$ ipython --no-banner

In [1]: import numpy as np

In [2]: import numpy.linalg as la

In [3]: np.set_printoptions(suppress=True, linewidth=160)

In [4]: rnd = lambda a: np.round(a, 1) + 0

In [5]: other = np.array([[-5, 2], [3, -2]])

In [6]: basis = np.array([[-1, 1], [-5, 0]])

In [7]: E = np.block([[other, np.array([[-1, 0], [-2, -1]])], [np.zeros((2, 2)), basis]])

In [8]: E
Out[8]: 
array([[-5.,  2., -1.,  0.],
       [ 3., -2., -2., -1.],
       [ 0.,  0., -1.,  1.],
       [ 0.,  0., -5.,  0.]])

In [9]: th = np.radians(90)

In [10]: Rm = np.eye(4)

In [11]: Rm[2, 2] = Rm[0, 0] = np.cos(th)

In [12]: Rm[2, 0], Rm[0, 2] = -np.sin(th), np.sin(th)

In [13]: rnd(Rm)
Out[13]: 
array([[ 0.,  0.,  1.,  0.],
       [ 0.,  1.,  0.,  0.],
       [-1.,  0.,  0.,  0.],
       [ 0.,  0.,  0.,  1.]])

In [14]: other = E @ Rm.T

In [15]: rnd(other)
Out[15]: 
array([[-1.,  2.,  5.,  0.],
       [-2., -2., -3., -1.],
       [-1.,  0.,  0.,  1.],
       [-5.,  0.,  0.,  0.]])

In [16]: np.allclose(la.norm(E, axis=1), la.norm(other, axis=1))
Out[16]: True

In [17]: rnd(la.det(Rm)), np.trace(Rm)
Out[17]: (np.float64(1.0), np.float64(2.0))

In [18]: rng = np.random.default_rng(943259)

In [19]: z = rng.permutation(4)

In [20]: z
Out[20]: array([3, 2, 0, 1])

In [21]: other = E[z][:, z]

In [22]: rnd(np.sort(np.abs(la.eigvals(other))))
Out[22]: array([0.6, 2.2, 2.2, 6.4])

In [23]: np.diag(other)
Out[23]: array([ 0., -1., -5., -2.])

In [24]: rnd(la.det(other)), rnd(la.det(E[z]))
Out[24]: (np.float64(20.0), np.float64(-20.0))

In [25]: t3 = np.stack([E, -2 * E, E[::-1]])

In [26]: np.einsum("bij,cij->bc", t3, t3)
Out[26]: 
array([[  75., -150.,   12.],
       [-150.,  300.,  -24.],
       [  12.,  -24.,   75.]])

In [27]: (t3 @ E.T).shape
Out[27]: (3, 4, 4)

In [28]: u, r1 = E[3], E[1]

In [29]: u @ u
Out[29]: np.float64(25.0)

In [30]: pr = (u @ r1) / (u @ u) * u

In [31]: rnd(la.norm(u + r1) ** 2 + la.norm(u - r1) ** 2)
Out[31]: np.float64(86.0)

In [32]: np.trace(E)
Out[32]: np.float64(-8.0)

In [33]: rnd(np.sort(np.abs(la.eigvals(E))))
Out[33]: array([0.6, 2.2, 2.2, 6.4])

In [34]: np.allclose(E @ E.T, E.T @ E)
Out[34]: False

In [35]: rnd(np.abs(la.eigvals(E)).max())
Out[35]: np.float64(6.4)

In [36]: arr = rng.normal(size=(17, 4)) + 5 * np.array([3, -1, -2, -1])

In [37]: rnd(arr)
Out[37]: 
array([[ 15. ,  -5.5, -10.9,  -4.3],
       [ 13.7,  -5.6,  -9. ,  -5. ],
       [ 15.2,  -5. ,  -9.1,  -3.5],
       [ 14.9,  -4.3,  -9.6,  -5.8],
       [ 14.5,  -3.2, -10.8,  -5.1],
       [ 16.3,  -4.1,  -9.7,  -4.3],
       [ 16.7,  -4.6, -10.1,  -4.4],
       [ 13.1,  -4.8, -11.5,  -5.6],
       [ 16.2,  -3.3,  -9.4,  -5.2],
       [ 16. ,  -6.8,  -9.2,  -3.5],
       [ 14.5,  -5. ,  -9.2,  -5.2],
       [ 14.8,  -5. , -10.8,  -4.8],
       [ 14.6,  -3.8,  -9.3,  -6.4],
       [ 15.3,  -5.1, -10.9,  -5. ],
       [ 16.2,  -5. ,  -9.4,  -5.9],
       [ 15.6,  -4.3,  -8.8,  -4.2],
       [ 15.1,  -6.3,  -9. ,  -3.7]])

In [38]: rnd(la.norm(E, 2))
Out[38]: np.float64(6.5)

In [39]: rnd(la.norm(E, "nuc"))
Out[39]: np.float64(13.8)

In [40]: rnd(la.norm(E, 1)), rnd(la.norm(E, np.inf))
Out[40]: (np.float64(9.0), np.float64(8.0))

In [41]: E[2] @ E[0]
Out[41]: np.float64(1.0)

In [42]: rnd(la.norm(E) ** 2 / la.norm(E, 2) ** 2)
Out[42]: np.float64(1.8)

In [43]: rnd(la.norm(E, axis=1))
Out[43]: array([5.5, 4.2, 1.4, 5. ])

In [44]: rnd(la.norm(E, axis=0))
Out[44]: array([5.8, 2.8, 5.6, 1.4])

In [45]: basis = arr[[3, 9]].astype(float)

In [46]: for _ in range(7):
    ...:     z = la.norm(arr[:, None] - basis, axis=-1).argmin(axis=1)
    ...:     basis = np.array([arr[z == j].mean(axis=0) for j in range(2)])
    ...: 

In [47]: z
Out[47]: array([0, 0, 1, 0, 0, 0, 0, 0, 0, 1, 0, 0, 0, 0, 0, 0, 1])

In [48]: rnd(basis)
Out[48]: 
array([[15.1, -4.6, -9.9, -5.1],
       [15.4, -6.1, -9.1, -3.6]])

In [49]: other = basis / np.sqrt((basis ** 2).mean(axis=1, keepdims=True))

In [50]: rnd(other[0])
Out[50]: array([ 1.6, -0.5, -1. , -0.5])

In [51]: rnd(basis - basis.mean(axis=1, keepdims=True))
Out[51]: 
array([[16.2, -3.4, -8.8, -4. ],
       [16.3, -5.3, -8.2, -2.8]])

In [52]: la.matrix_rank(basis - basis.mean(axis=1, keepdims=True))
Out[52]: np.int64(2)

In [53]: other = np.array([[2, -3, -1, -2], [1, -2, 1, 2], [-1, 2, 0, 0], [-1, 2, -2, -1]])

In [54]: X = np.tril(other)

In [55]: X
Out[55]: 
array([[ 2,  0,  0,  0],
       [ 1, -2,  0,  0],
       [-1,  2,  0,  0],
       [-1,  2, -2, -1]])

In [56]: np.prod(np.diag(X)), rnd(la.det(X))
Out[56]: (np.int64(0), np.float64(0.0))

In [57]: X @ X
Out[57]: 
array([[  4,   0,   0,   0],
       [  0,   4,   0,   0],
       [  0,  -4,   0,   0],
       [  3, -10,   2,   1]])

In [58]: la.matrix_rank(X - X[0, 0] * np.eye(4))
Out[58]: np.int64(3)

In [59]: rnd(np.sort(la.eigvals(X)))
Out[59]: array([-2., -1.,  0.,  2.])

In [60]: [int(la.matrix_rank(la.matrix_power(X, p))) for p in range(1, 5)]
Out[60]: [3, 3, 3, 3]

In [61]: la.matrix_power(X - np.diag(np.diag(X)), 4)
Out[61]: 
array([[0, 0, 0, 0],
       [0, 0, 0, 0],
       [0, 0, 0, 0],
       [0, 0, 0, 0]])
